>>> import numpy as np
>>> np.set_printoptions(suppress=True, linewidth=140)
>>> feats = np.loadtxt("mat.csv", delimiter=",")
>>> feats
array([[ 1., -1., -1.,  1., -1.,  1.,  1., -1.],
       [ 1.,  1.,  1.,  1., -1., -1., -1., -1.],
       [ 1.,  1., -1., -1.,  1.,  1., -1., -1.]])
>>> B = feats / np.linalg.norm(feats, axis=1, keepdims=True)
>>> C2 = B @ B.T
>>> np.argwhere(np.triu(np.abs(C2) > 0.95, 1))
array([], shape=(0, 2), dtype=int64)
>>> print((C2 - 2 * np.eye(3)).round(6).argmax(axis=1))
[1 0 0]
>>> data = np.loadtxt("layer16.csv", delimiter=",")
>>> data
array([[ 2.,  2.,  2.,  1.,  1., -3.],
       [ 1.,  2.,  0.,  2.,  3.,  1.],
       [ 0.,  1.,  2.,  2.,  3., -2.],
       [ 0.,  0.,  0.,  3., -3.,  0.],
       [ 0.,  0.,  0., -1.,  3.,  2.],
       [ 0.,  0.,  0.,  0.,  2.,  3.]])
>>> x = np.array([-3, 3, -3, 0, 1, -3])
>>> rhs = data @ x
>>> rhs
array([ 4.,  3.,  6., -3., -3., -7.])
>>> np.round(np.linalg.solve(data, rhs + data[:, 0]), 1)
array([-2.,  3., -3.,  0.,  1., -3.])
>>> print(np.round(np.linalg.solve(data, 3 * rhs), 1))
[-9.  9. -9.  0.  3. -9.]
>>> np.round(np.linalg.solve(data, rhs), 1)
array([-3.,  3., -3.,  0.,  1., -3.])
>>> left, sv, Vh = np.linalg.svd(data)
>>> sv.round(1)
array([7. , 6.3, 3.8, 2. , 1.1, 0.1])
>>> B = left[:, :5] @ np.diag(sv[:5]) @ Vh[:5]
>>> print(round(float(np.abs(data - B).max()), 1))
0.1
>>> print(round(np.linalg.norm(data - B) / np.linalg.norm(data), 1))
0.0
>>> np.linalg.matrix_rank(B)
np.int64(5)
>>> F = np.array([[1.8, -0.9, 1.1, 1.5, 0.7],
...     [-0.2, 0.7, 0.0, 0.5, 0.6],
...     [0.4, 1.1, 0.0, 0.0, -1.3],
...     [1.6, 0.8, -0.9, 0.0, 0.5]])
>>> rng = np.random.default_rng(99)
>>> B = F + rng.integers(-2, 3, (4, 2)) @ rng.integers(-2, 3, (2, 5))
>>> B.round(1)
array([[ 5.8,  1.1, -0.9,  1.5,  2.7],
       [ 1.8,  1.7, -1. ,  0.5,  1.6],
       [-3.6, -0.9,  2. ,  0. , -3.3],
       [ 3.6,  6.8, -2.9, -2. ,  2.5]])
>>> np.round(B - F, 1)
array([[ 4.,  2., -2.,  0.,  2.],
       [ 2.,  1., -1.,  0.,  1.],
       [-4., -2.,  2.,  0., -2.],
       [ 2.,  6., -2., -2.,  2.]])
>>> np.round(np.linalg.svd(B - F, compute_uv=False), 1) + 0
array([10. ,  3.9,  0. ,  0. ])
>>> np.linalg.matrix_rank(B - F, tol=1e-8)
np.int64(2)
>>> m1 = np.array([[0, 0, 3, 1], [0, 0, 1, 3], [0, 0, 1, 0], [0, 0, 0, 3]])
>>> m1[0] @ m1[2]
np.int64(3)
>>> np.round(np.linalg.norm(m1[0], 1), 1), round(np.linalg.norm(m1[0], np.inf), 1)
(np.float64(4.0), np.float64(3.0))
>>> np.linalg.norm(m1, axis=1).argmax()
np.int64(0)
>>> np.linalg.matrix_rank(m1 - m1[0, 0] * np.eye(4))
np.int64(2)
>>> m1 @ m1
array([[0, 0, 3, 3],
       [0, 0, 1, 9],
       [0, 0, 1, 0],
       [0, 0, 0, 9]])
>>> [round(float(x), 1) for x in np.linalg.svd(m1, compute_uv=False)[:3]]
[4.7, 2.8, 0.0]
>>> print(np.linalg.matrix_rank(m1, rtol=0.1))
2
>>> np.kron(np.eye(2, dtype=int), m1)
array([[0, 0, 3, 1, 0, 0, 0, 0],
       [0, 0, 1, 3, 0, 0, 0, 0],
       [0, 0, 1, 0, 0, 0, 0, 0],
       [0, 0, 0, 3, 0, 0, 0, 0],
       [0, 0, 0, 0, 0, 0, 3, 1],
       [0, 0, 0, 0, 0, 0, 1, 3],
       [0, 0, 0, 0, 0, 0, 1, 0],
       [0, 0, 0, 0, 0, 0, 0, 3]])
>>> round(float(np.linalg.det(2 * m1)), 1), np.round(np.linalg.det(m1), 1)
(0.0, np.float64(0.0))
>>> np.einsum("ii->", m1)
np.int64(4)
>>> round(float(np.linalg.eigvals(m1).sum().real), 1)
4.0
>>> np.einsum("ij,ji->", m1, m1)
np.int64(10)
>>> np.round(np.linalg.det(m1.T), 1)
np.float64(0.0)
>>> M = np.array([[1, 0, 2, 1, 2], [1, -2, -1, 0, -1], [0, 1, 1, -2, 1]])
>>> M
array([[ 1,  0,  2,  1,  2],
       [ 1, -2, -1,  0, -1],
       [ 0,  1,  1, -2,  1]])
>>> B = M[0, 0] * M[1:] - np.outer(M[1:, 0], M[0])
>>> B
array([[ 0, -2, -3, -1, -3],
       [ 0,  1,  1, -2,  1]])
>>> M[:, 0] / M[0, 0]
array([1., 1., 0.])
>>> np.linalg.matrix_rank(B), np.linalg.matrix_rank(M)
(np.int64(2), np.int64(3))
>>> x = np.array([2, -3, -1, 1, 2])
>>> h = np.maximum(M @ x, 0)
>>> np.maximum(M @ (3 * x), 0)
array([15, 21,  0])
>>> print(np.flatnonzero(h > 1e-9))
[0 1]
>>> X = np.array([[1.0, 0.7, 0.5, 0.3],
...     [0.7, 1.0, 0.7, 0.5],
...     [0.5, 0.7, 1.0, 0.7],
...     [0.3, 0.5, 0.7, 1.0]])
>>> u, r1 = X[0], X[3]
>>> round(float(u @ u), 1)
1.8
>>> np.round(u @ r1, 1)
np.float64(1.3)
>>> pr = (u @ r1) / (u @ u) * u
>>> np.round(r1 - pr, 1) + 0
array([-0.4,  0. ,  0.3,  0.8])
>>> round((r1 - pr) @ u, 1)
np.float64(0.0)
>>> print(pr.round(1))
[0.7 0.5 0.4 0.2]
>>> x = np.array([5, -3, -3, -5])
>>> rhs = X @ x
>>> c, lr = np.zeros(4), 1 / np.linalg.norm(X, 2) ** 2
>>> for i in range(200):
...     c -= lr * X.T @ (X @ c - rhs)
...     if i % 50 == 0: print(i, round(np.linalg.norm(X @ c - rhs), 1))
... 
0 4.8
50 0.6
100 0.4
150 0.3
>>> c.round(1)
array([ 4.6, -2.4, -3.4, -5. ])
>>> np.round(np.linalg.cond(X), 1)
np.float64(12.5)
>>> x = np.ones(4)
>>> for _ in range(6):
...     x = X @ x
...     x /= np.linalg.norm(x)
...     print(round(x @ X @ x, 1))
... 
2.7
2.7
2.7
2.7
2.7
2.7
>>> print(x.round(1))
[0.5 0.5 0.5 0.5]
>>> J = np.loadtxt("block7.csv", delimiter=",")
>>> print(J)
[[ 4.  3.  7.  1.]
 [13.  8. 16.  4.]
 [15.  8. 24. 11.]
 [22. 14. 25. 14.]
 [26. 14. 27. 23.]
 [29. 20. 29. 27.]
 [33. 26. 30. 31.]
 [34. 29. 37. 32.]
 [41. 32. 41. 35.]
 [46. 33. 50. 40.]
 [48. 42. 56. 46.]
 [54. 45. 59. 53.]
 [61. 50. 63. 58.]
 [66. 56. 67. 61.]
 [72. 60. 74. 65.]
 [80. 62. 78. 67.]]
>>> B = J / np.sqrt((J ** 2).mean(axis=1, keepdims=True))
>>> np.linalg.matrix_rank(J - J.mean(axis=1, keepdims=True))
np.int64(3)
>>> idx = J[:, 2] > np.median(J[:, 2])
>>> u = J[idx].mean(axis=0) - J[~idx].mean(axis=0)
>>> print(u.round(1))
[36.5 32.2 36.6 35.2]
>>> round((((J - J.mean(axis=0)) @ u > 0) == idx).mean(), 1)
np.float64(0.9)
>>> idx = rng.permutation(4)
>>> print(idx)
[2 0 1 3]
>>> B = X[idx][:, idx]
>>> np.trace(B)
np.float64(4.0)
>>> round(np.linalg.det(B), 1), np.round(np.linalg.det(X[idx]), 1)
(np.float64(0.1), np.float64(0.1))
>>> arr = np.load("case15.npy")
>>> arr
array([[2., 1., 0., 0., 0., 0.],
       [0., 2., 1., 0., 0., 0.],
       [0., 0., 2., 1., 0., 0.],
       [0., 0., 0., 2., 1., 0.],
       [0., 0., 0., 0., 2., 1.],
       [0., 0., 0., 0., 0., 2.]])
>>> np.allclose(arr @ arr.T, arr.T @ arr)
False
>>> print((arr - arr.T) / 2)
[[ 0.   0.5  0.   0.   0.   0. ]
 [-0.5  0.   0.5  0.   0.   0. ]
 [ 0.  -0.5  0.   0.5  0.   0. ]
 [ 0.   0.  -0.5  0.   0.5  0. ]
 [ 0.   0.   0.  -0.5  0.   0.5]
 [ 0.   0.   0.   0.  -0.5  0. ]]
>>> print(np.trace(arr))
12.0
>>> np.allclose(arr, arr.T)
False
>>> print(np.round(np.linalg.matrix_power(arr, 2), 1))
[[4. 4. 1. 0. 0. 0.]
 [0. 4. 4. 1. 0. 0.]
 [0. 0. 4. 4. 1. 0.]
 [0. 0. 0. 4. 4. 1.]
 [0. 0. 0. 0. 4. 4.]
 [0. 0. 0. 0. 0. 4.]]
>>> np.round(np.sort(np.abs(np.linalg.eigvals(arr))), 1)
array([2., 2., 2., 2., 2., 2.])
>>> ang = np.radians(36)
>>> R = np.eye(6)
>>> R[3, 3] = R[0, 0] = np.cos(ang)
>>> R[3, 0], R[0, 3] = -np.sin(ang), np.sin(ang)
>>> R.round(1)
array([[ 0.8,  0. ,  0. ,  0.6,  0. ,  0. ],
       [ 0. ,  1. ,  0. ,  0. ,  0. ,  0. ],
       [ 0. ,  0. ,  1. ,  0. ,  0. ,  0. ],
       [-0.6,  0. ,  0. ,  0.8,  0. ,  0. ],
       [ 0. ,  0. ,  0. ,  0. ,  1. ,  0. ],
       [ 0. ,  0. ,  0. ,  0. ,  0. ,  1. ]])
>>> B = arr @ R.T
>>> np.round(np.linalg.svd(arr, compute_uv=False), 1), np.round(np.linalg.svd(B, compute_uv=False), 1)
(array([2.9, 2.7, 2.4, 2. , 1.5, 1.1]), array([2.9, 2.7, 2.4, 2. , 1.5, 1.1]))
>>> round(np.linalg.det(R), 1), round(float(np.trace(R)), 1)
(np.float64(1.0), 5.6)
>>> np.allclose(np.linalg.norm(arr, axis=1), np.linalg.norm(B, axis=1))
True
